$ python3 -q
>>> import numpy as np
>>> from numpy import linalg as LA
>>> np.set_printoptions(precision=2, suppress=True, linewidth=200, sign=" ")
>>> A = np.load("out6.npy")
>>> print(A)
[[ 0  1  0]
 [ 0 -2  1]
 [ 0  0 -1]]
>>> print(A @ A)
[[ 0 -2  1]
 [ 0  4 -3]
 [ 0  0  1]]
>>> print(np.allclose(A, A.T))
False
>>> print(np.round(LA.det(A), 2))
0.0
>>> x0 = np.array([-2, -1, 1])
>>> print(np.sign((A @ x0).round(6)))
[-1  1 -1]
>>> print(A @ x0)
[-1  3 -1]
>>> print(A * x0)
[[ 0 -1  0]
 [ 0  2  1]
 [ 0  0 -1]]
>>> print(A @ np.eye(3)[1])
[ 1. -2.  0.]
>>> print((A @ x0).argmax())
1
>>> Uu, sv, Vh = LA.svd(A)
>>> print(np.argmax(sv[:-1] / (sv[1:] + 1e-6)) + 1)
2
>>> out = Uu[:, :2] @ np.diag(sv[:2]) @ Vh[:2]
>>> print(out.round(2) + 0)
[[ 0.  1.  0.]
 [ 0. -2.  1.]
 [ 0.  0. -1.]]
>>> print(np.round(np.abs(A - out).max(), 2))
0.0
>>> print(LA.matrix_rank(A, rtol=0.05))
2
>>> Uu, sv, Vh = LA.svd(A)
>>> V = Vh[:(sv > 1e-8).sum()]
>>> rng = np.random.default_rng(55)
>>> x0 = A[0] + -3 * A[2] + rng.integers(2) * np.eye(3)[2]
>>> print(x0)
[ 0.  1.  4.]
>>> print(round(LA.norm(x0 - V.T @ V @ x0), 2))
0.0
>>> print(np.allclose(V.T @ V @ x0, x0))
True
>>> print(np.round(V.T @ V, 2) + 0)
[[ 0.  0.  0.]
 [ 0.  1.  0.]
 [ 0.  0.  1.]]
